$ python -q
>>> import numpy as np
>>> import numpy.linalg as la
>>> np.set_printoptions(precision=3, suppress=True, linewidth=120, floatmode="fixed")
>>> rnd = lambda a: np.round(a, 3) + 0
>>> f = np.array([1, 2, 1, 0, 1, 2])
>>> W0 = f[np.abs(np.subtract.outer(np.arange(6), np.arange(6)))]
>>> W0
array([[1, 2, 1, 0, 1, 2],
       [2, 1, 2, 1, 0, 1],
       [1, 2, 1, 2, 1, 0],
       [0, 1, 2, 1, 2, 1],
       [1, 0, 1, 2, 1, 2],
       [2, 1, 0, 1, 2, 1]])
>>> evals, V = la.eigh(W0)
>>> x0 = np.array([3, 1, -3, 1, -3, -3])
>>> np.abs(W0).sum(axis=1).max(), rnd(np.abs(evals).max())
(np.int64(7), np.float64(7.0))
>>> M2 = W0[0, 0] * W0[1:] - np.outer(W0[1:, 0], W0[0])
>>> M2
array([[ 0, -3,  0,  1, -2, -3],
       [ 0,  0,  0,  2,  0, -2],
       [ 0,  1,  2,  1,  2,  1],
       [ 0, -2,  0,  2,  0,  0],
       [ 0, -3, -2,  1,  0, -3]])
>>> W0[:, 0] / W0[0, 0]
array([1.000, 2.000, 1.000, 0.000, 1.000, 2.000])
>>> la.matrix_rank(M2), la.matrix_rank(W0)
(np.int64(5), np.int64(6))
>>> Q, V = la.qr(W0[:, :3])[0], la.qr(W0[:, 3:])[0]
>>> sigma = la.svd(Q.T @ V, compute_uv=False)
>>> rnd(np.degrees(np.arccos(sigma.clip(0, 1))))
array([27.158, 61.205, 90.000])
>>> (sigma > 0.9).sum()
np.int64(0)
>>> rnd(la.norm(Q @ Q.T - V @ V.T, 2))
np.float64(1.0)
>>> rnd(sigma)
array([0.890, 0.482, 0.000])
>>> G = W0.T @ W0
>>> rnd(la.eigvalsh(G)[::-1])
array([49.000,  4.000,  4.000,  4.000,  4.000,  1.000])
>>> print(np.trace(G), (W0 ** 2).sum())
66 66
>>> data = np.loadtxt("x.csv", delimiter=",")
>>> rnd(data)
array([[  0.888,  -1.498,  -1.395,  -1.921,   2.861,   3.977,  -3.873,   3.521],
       [ -0.080,  11.498,  -1.870,   4.734,   2.729,  14.940,  -6.313, -14.550],
       [ 15.795,   4.345,   3.004,   2.136,  14.566,  15.027, -11.245, -10.634],
       [-34.039,  -6.332,  -5.738,  -4.087, -26.028, -14.628,  13.300,  20.210],
       [ -1.814,  14.843, -11.503,   2.238,   4.356,  17.836,  -9.063, -12.809],
       [ -6.193,  -5.968,  -1.421,  -3.801,  -3.408,  -2.901,   0.612,  11.343],
       [ 13.515,   7.651,   6.110,   5.427,  11.788,  16.723,  -9.878, -16.892],
       [-22.482,   0.256, -10.576,  -3.601, -14.318,  -3.658,   4.661,  11.581],
       [  0.032,  -7.264,  23.766,   6.515,  -5.890,  -3.263,   5.363,  -4.193],
       [ 21.971,  -4.459,   7.608,  -0.802,  18.079,   9.610, -11.061,  -2.242],
       [-11.574,  -2.872,  -1.650,  -1.924,  -7.831,  -2.450,   2.569,   8.145],
       [ 15.230,   3.909,   4.449,   2.600,  13.615,  14.303, -10.434, -10.824]])
>>> np.argsort(-la.norm(data, axis=0).round(6), kind="stable")[:3]
array([0, 4, 7])
